>>> import numpy as np
>>> import numpy.linalg as la
>>> np.set_printoptions(precision=2, suppress=True, linewidth=120)
>>> def rd(a):
...     return np.round(a, 2) + 0
... 
>>> K = np.load("a.npy")
>>> K
array([[ 2.  , -0.04,  5.1 ,  2.97],
       [ 2.02,  0.  ,  5.02,  3.16],
       [ 2.  ,  0.08,  4.98,  2.97],
       [ 1.99,  0.  ,  5.08,  2.95],
       [ 2.06, -0.01,  5.  ,  2.94],
       [ 1.99, -0.05,  4.95,  2.91],
       [ 1.95,  0.03,  4.97,  3.01],
       [-0.02,  4.06,  0.99,  2.04],
       [ 0.  ,  4.03,  1.12,  2.02],
       [ 0.04,  4.  ,  1.06,  2.03],
       [ 0.16,  4.  ,  0.99,  2.03],
       [ 0.02,  4.01,  1.02,  2.01],
       [ 0.  ,  4.08,  1.1 ,  1.94],
       [ 0.05,  4.01,  1.08,  2.06],
       [-0.03,  2.94,  5.11,  0.01],
       [ 0.05,  3.02,  4.97, -0.05],
       [-0.04,  3.  ,  5.06,  0.04],
       [ 0.  ,  3.05,  4.94,  0.  ],
       [-0.03,  2.97,  4.94,  0.1 ],
       [ 0.03,  2.89,  5.04,  0.06],
       [-0.05,  3.09,  4.96,  0.03]])
>>> out = np.c_[K[:, :2] @ np.array([[2, 0], [0, -3]]), np.array([-2, 1, -1, 2, -2, -1, 2, 2, -1, 1, 2, 2, -1, 2, -2, 0, -1, 2, 0, 0, 1])]
>>> rd(out)
array([[  4.  ,   0.12,  -2.  ],
       [  4.04,   0.  ,   1.  ],
       [  4.  ,  -0.24,  -1.  ],
       [  3.98,   0.  ,   2.  ],
       [  4.12,   0.03,  -2.  ],
       [  3.98,   0.15,  -1.  ],
       [  3.9 ,  -0.09,   2.  ],
       [ -0.04, -12.18,   2.  ],
       [  0.  , -12.09,  -1.  ],
       [  0.08, -12.  ,   1.  ],
       [  0.32, -12.  ,   2.  ],
       [  0.04, -12.03,   2.  ],
       [  0.  , -12.24,  -1.  ],
       [  0.1 , -12.03,   2.  ],
       [ -0.06,  -8.82,  -2.  ],
       [  0.1 ,  -9.06,   0.  ],
       [ -0.08,  -9.  ,  -1.  ],
       [  0.  ,  -9.15,   2.  ],
       [ -0.06,  -8.91,   0.  ],
       [  0.06,  -8.67,   0.  ],
       [ -0.1 ,  -9.27,   1.  ]])
>>> la.matrix_rank(out)
np.int64(3)
>>> rd(la.lstsq(K, out[:, 0])[0])
array([2., 0., 0., 0.])
>>> la.matrix_rank(np.c_[K, out])
np.int64(5)
>>> print(rd(la.norm(la.qr(K)[0].T @ out, axis=0) ** 2 / ((out ** 2).sum(axis=0) + 1e-12)))
[1.   1.   0.16]
>>> A = np.load("layer15.npy")
>>> A
array([[ 1,  1,  1,  1, -1, -1, -1, -1],
       [ 1,  1, -1, -1, -1, -1,  1,  1],
       [ 1,  1,  1,  1,  1,  1,  1,  1]])
>>> # columns 0 and 1 are equal
>>> x = np.array([2, 0, 0, 3, 3, 2, 0, 0])
>>> h1 = np.maximum(A @ x, 0)
>>> np.maximum(A @ x, 0) - np.maximum(-A @ x, 0)
array([ 0, -6, 10])
>>> A * (h1 > 1e-9)[:, None]
array([[0, 0, 0, 0, 0, 0, 0, 0],
       [0, 0, 0, 0, 0, 0, 0, 0],
       [1, 1, 1, 1, 1, 1, 1, 1]])
>>> rd(np.tanh(A @ x))
array([ 0., -1.,  1.])
>>> w1 = np.array([[1, -2, 2, 1],
...     [0, -2, -1, 2],
...     [-3, 1, -1, 0],
...     [0, 0, 3, 0],
...     [-1, -3, -3, 3],
...     [-2, 0, -1, 2],
...     [-2, 3, 1, 3],
...     [-2, -3, 0, 3]])
>>> c = np.array([-5, 1, 4, 2])
>>> H = np.maximum(A @ w1 + c, 0)
>>> rd((H > 0).mean(axis=0))
array([0.  , 0.33, 1.  , 0.67])
>>> H
array([[ 0,  1, 10,  0],
       [ 0,  0,  8,  6],
       [ 0,  0,  4, 16]])
>>> la.matrix_rank(H)
np.int64(3)
>>> print((H > 0).astype(int))
[[0 1 1 0]
 [0 0 1 1]
 [0 0 1 1]]
>>> basis = np.array([[3, -3, 0], [-1, -1, 2], [2, -2, -1], [0, 1, 0]])
>>> print(H @ basis)
[[ 19 -21  -8]
 [ 16 -10  -8]
 [  8   8  -4]]
>>> out = A / la.norm(A, axis=1, keepdims=True)
>>> C2 = out @ out.T
>>> np.argwhere(np.triu(np.abs(C2) > 0.95, 1))
array([], shape=(0, 2), dtype=int64)
>>> print((C2 - 2 * np.eye(3)).round(6).argmax(axis=1))
[1 0 0]
>>> rd(la.norm(out, axis=1))
array([1., 1., 1.])
>>> X = np.loadtxt("run4.csv", delimiter=",")
>>> X
array([[ 61.,  -8., -16.],
       [ -8.,  -2.,   2.],
       [-16.,   2.,   1.]])
>>> # row 0 dominates
>>> out = la.inv(X)
>>> print(rd(la.inv(out)))
[[ 61.  -8. -16.]
 [ -8.  -2.   2.]
 [-16.   2.   1.]]
>>> print(rd(la.eigvalsh(X).min()))
-3.0
>>> O, _ = la.qr(np.array([[1.1, 0.1, 0.3], [-0.3, -0.5, 0.2], [-0.6, -1.8, -0.3]]))
>>> w = np.array([-1, -2, 1])
>>> E = O @ np.diag(w) @ O.T
>>> rd(E)
array([[-1.23,  0.15, -0.49],
       [ 0.15,  0.81, -0.64],
       [-0.49, -0.64, -1.58]])
>>> # symmetric, so the eigenvalues are real
>>> rd(la.eigvalsh(E).min())
np.float64(-2.0)
>>> np.all(la.eigvalsh(E) > 0)
np.False_
>>> w, evecs = la.eigh(E)
>>> x = np.array([1, 2, 2])
>>> print(rd(x @ E @ x / (x @ x)), rd(w[0]), rd(w[-1]))
-1.2 -2.0 1.0
>>> rd(la.eigvalsh(E[1:, 1:]))
array([-1.74,  0.97])
>>> (np.sign(evecs[:, -1].round(6)) == np.sign(evecs[0, -1].round(6))).astype(int)
array([1, 1, 0])
>>> rd(np.abs(E).sum(axis=1).max()), rd(np.abs(w).max())
(np.float64(2.71), np.float64(2.0))
>>> rd(la.norm(E, axis=0))
array([1.33, 1.04, 1.77])
>>> rd(la.norm(E, axis=1))
array([1.33, 1.04, 1.77])
>>> rd(la.norm(E, 2))
np.float64(2.0)
>>> w, evecs = la.eig(E)
>>> rd(w)
array([-2., -1.,  1.])
>>> rd(np.prod(w))
np.float64(2.0)
>>> rd(np.sort(la.eigvals(E @ E)))
array([1., 1., 4.])
>>> print(rd(np.sort(la.eigvals(E.T))))
[-2. -1.  1.]
>>> proj = np.triu(np.array([[3, 2, -3], [0, 1, -1], [-2, 0, 1]]), 1) + np.eye(3)
>>> out = proj @ E @ la.inv(proj)
>>> rd(np.trace(out)), np.trace(E)
(np.float64(-2.0), np.float64(-2.0))
>>> rd(out)
array([[ 0.54,  2.61,  7.19],
       [ 0.64,  0.17,  3.03],
       [-0.49,  0.34, -2.71]])
